$ ipython --no-banner

In [1]: import numpy as np

In [2]: np.set_printoptions(precision=4, suppress=True, linewidth=140, sign=" ")

In [3]: mat = np.loadtxt("out19.csv", delimiter=",")

In [4]: mat
Out[4]: 
array([[-0.2   ,  1.8   ,  0.3   , -0.4   ,  0.4   ],
       [ 1.3   ,  0.5   , -0.2   ,  0.2   ,  0.5   ],
       [ 1.8   , -0.1   , -0.4   , -0.9   ,  1.4   ],
       [ 0.1181,  1.0725,  0.1818, -0.1303,  0.259 ]])

In [5]: other = mat / np.sqrt((mat ** 2).mean(axis=1, keepdims=True))

In [6]: other[1]
Out[6]: array([ 1.9294,  0.7421, -0.2968,  0.2968,  0.7421])

In [7]: np.linalg.matrix_rank(mat - mat.mean(axis=1, keepdims=True))
Out[7]: np.int64(4)

In [8]: np.linalg.norm(other, axis=1)
Out[8]: array([ 2.2361,  2.2361,  2.2361,  2.2361])

In [9]: np.linalg.matrix_rank(other) == np.linalg.matrix_rank(mat)
Out[9]: np.True_

In [10]: U, sv, Vh = np.linalg.svd(mat)

In [11]: sv
Out[11]: array([ 2.828 ,  2.1817,  0.8135,  0.044 ])

In [12]: other = U[:, :3] @ np.diag(sv[:3]) @ Vh[:3]

In [13]: round(np.linalg.norm(mat - other, 2), 4), round(float(sv[3]), 4)
Out[13]: (np.float64(0.044), 0.044)

In [14]: round(np.abs(mat - other).max(), 4)
Out[14]: np.float64(0.0363)

In [15]: np.linalg.matrix_rank(mat)
Out[15]: np.int64(4)

In [16]: np.diff(mat, axis=0)
Out[16]: 
array([[ 1.5   , -1.3   , -0.5   ,  0.6   ,  0.1   ],
       [ 0.5   , -0.6   , -0.2   , -1.1   ,  0.9   ],
       [-1.6819,  1.1725,  0.5818,  0.7697, -1.141 ]])

In [17]: mat.sum(axis=0)
Out[17]: array([ 3.0181,  3.2725, -0.1182, -1.2303,  2.559 ])

In [18]: round(np.linalg.norm(mat), 4)
Out[18]: np.float64(3.6635)

In [19]: mat.shape
Out[19]: (4, 5)

In [20]: np.count_nonzero(mat)
Out[20]: np.int64(20)

In [21]: mat.sum(axis=1)
Out[21]: array([ 1.9   ,  2.3   ,  1.8   ,  1.5011])

In [22]: np.argsort(-np.linalg.norm(mat, axis=0).round(6), kind="stable")[:3]
Out[22]: array([ 0,  1,  4])

In [23]: [round(float(x), 4) for x in np.linalg.svd(mat, compute_uv=False)[:3]]
Out[23]: [2.828, 2.1817, 0.8135]

In [24]: t = np.radians(30)

In [25]: r_ = np.eye(5)

In [26]: r_[3, 3] = r_[4, 4] = np.cos(t)

In [27]: r_[3, 4], r_[4, 3] = -np.sin(t), np.sin(t)

In [28]: r_
Out[28]: 
array([[ 1.   ,  0.   ,  0.   ,  0.   ,  0.   ],
       [ 0.   ,  1.   ,  0.   ,  0.   ,  0.   ],
       [ 0.   ,  0.   ,  1.   ,  0.   ,  0.   ],
       [ 0.   ,  0.   ,  0.   ,  0.866, -0.5  ],
       [ 0.   ,  0.   ,  0.   ,  0.5  ,  0.866]])

In [29]: other = mat @ r_.T

In [30]: np.linalg.svd(mat, compute_uv=False), np.linalg.svd(other, compute_uv=False)
Out[30]: 
(array([ 2.828 ,  2.1817,  0.8135,  0.044 ]),
 array([ 2.828 ,  2.1817,  0.8135,  0.044 ]))

In [31]: other
Out[31]: 
array([[-0.2   ,  1.8   ,  0.3   , -0.5464,  0.1464],
       [ 1.3   ,  0.5   , -0.2   , -0.0768,  0.533 ],
       [ 1.8   , -0.1   , -0.4   , -1.4794,  0.7624],
       [ 0.1181,  1.0725,  0.1818, -0.2423,  0.1592]])

In [32]: np.allclose(mat @ mat.T, other @ other.T)
Out[32]: True

In [33]: np.abs(other - mat).max(axis=0)
Out[33]: array([ 0.    ,  0.    ,  0.    ,  0.5794,  0.6376])

In [34]: round(np.linalg.det(r_), 4), round(float(np.trace(r_)), 4)
Out[34]: (np.float64(1.0), 4.7321)

In [35]: feats = np.cumsum(np.array([[-1, 2, -1, 0],
    ...:     [-2, 0, -3, 3],
    ...:     [-3, 0, 1, -1],
    ...:     [-3, 0, 3, -2],
    ...:     [3, 1, -1, 1],
    ...:     [1, 1, -3, 1],
    ...:     [1, 2, 2, -2],
    ...:     [1, 3, -3, 2],
    ...:     [0, -3, 2, 0],
    ...:     [2, 2, -2, -1],
    ...:     [3, -2, 3, 2],
    ...:     [0, 0, 0, -2],
    ...:     [2, 2, -1, -3],
    ...:     [-2, -3, 0, 2],
    ...:     [-1, -3, 2, 1],
    ...:     [-1, 0, 0, 1],
    ...:     [-3, -3, 1, -1],
    ...:     [-2, 3, -2, 3],
    ...:     [2, -2, -1, -1]]), axis=0)

In [36]: feats
Out[36]: 
array([[-1,  2, -1,  0],
       [-3,  2, -4,  3],
       [-6,  2, -3,  2],
       [-9,  2,  0,  0],
       [-6,  3, -1,  1],
       [-5,  4, -4,  2],
       [-4,  6, -2,  0],
       [-3,  9, -5,  2],
       [-3,  6, -3,  2],
       [-1,  8, -5,  1],
       [ 2,  6, -2,  3],
       [ 2,  6, -2,  1],
       [ 4,  8, -3, -2],
       [ 2,  5, -3,  0],
       [ 1,  2, -1,  1],
       [ 0,  2, -1,  2],
       [-3, -1,  0,  1],
       [-5,  2, -2,  4],
       [-3,  0, -3,  3]])

In [37]: C2 = np.cov(feats, rowvar=False)

In [38]: np.median(feats, axis=0)
Out[38]: array([-3.,  3., -2.,  1.])

In [39]: np.argwhere(np.triu(np.abs(np.corrcoef(feats.T)) > 0.8, 1))
Out[39]: array([], shape=(0, 2), dtype=int64)

In [40]: np.polyfit(feats[:, 1], feats[:, 3], 1)
Out[40]: array([-0.1479,  1.9444])

In [41]: round(float(np.corrcoef(feats[:, 1], feats[:, 3])[0, 1]), 4)
Out[41]: -0.2938

In [42]: np.corrcoef(feats.T)
Out[42]: 
array([[ 1.    ,  0.3928, -0.1215, -0.287 ],
       [ 0.3928,  1.    , -0.5999, -0.2938],
       [-0.1215, -0.5999,  1.    , -0.2195],
       [-0.287 , -0.2938, -0.2195,  1.    ]])

In [43]: x0 = np.array([-1, 3, -1, -1])

In [44]: rhs = feats @ x0

In [45]: np.linalg.solve(feats.T @ feats, feats.T @ rhs)
Out[45]: array([-1.,  3., -1., -1.])

In [46]: np.round(np.linalg.pinv(feats) @ feats, 4) + 0
Out[46]: 
array([[ 1.,  0.,  0.,  0.],
       [ 0.,  1.,  0.,  0.],
       [ 0.,  0.,  1.,  0.],
       [ 0.,  0.,  0.,  1.]])

In [47]: np.linalg.lstsq(feats, rhs)[0]
Out[47]: array([-1.,  3., -1., -1.])

In [48]: rhs
Out[48]: array([ 8, 10, 13, 15, 15, 19, 24, 33, 22, 29, 15, 17, 25, 16,  5,  5, -1,  9,  3])

In [49]: rng = np.random.default_rng(44579)

In [50]: rhs = rhs + 0.1 * rng.normal(size=19)

In [51]: rhs
Out[51]: 
array([ 7.9594,  9.963 , 12.9953, 14.8904, 15.0469, 19.0846, 24.0848, 33.0483, 22.0138, 28.9137, 15.0463, 16.8961, 25.187 , 16.0083,
        5.1023,  5.2317, -0.9596,  8.9307,  3.0262])

In [52]: b, *_ = np.linalg.lstsq(feats, rhs)

In [53]: b
Out[53]: array([-0.9943,  3.0055, -1.    , -0.997 ])

In [54]: b.round()
Out[54]: array([-1.,  3., -1., -1.])

In [55]: np.round(feats.T @ (rhs - feats @ b), 4) + 0
Out[55]: array([ 0.,  0.,  0.,  0.])

In [56]: feats @ feats
Traceback (most recent call last):
  Cell In[56], line 1
    feats @ feats
ValueError: matmul: Input operand 1 has a mismatch in its core dimension 0, with gufunc signature (n?,k),(k,m?)->(n?,m?) (size 19 is different from 4)


In [57]: C2 = feats.T @ feats

In [58]: np.allclose(C2, C2.T)
Out[58]: True

In [59]: np.linalg.eigvalsh(C2)[::-1]
Out[59]: array([ 630.3355,  256.829 ,   46.0196,   12.8159])

In [60]: (feats @ feats.T).shape
Out[60]: (19, 19)

In [61]: np.linalg.matrix_rank(C2)
Out[61]: np.int64(4)
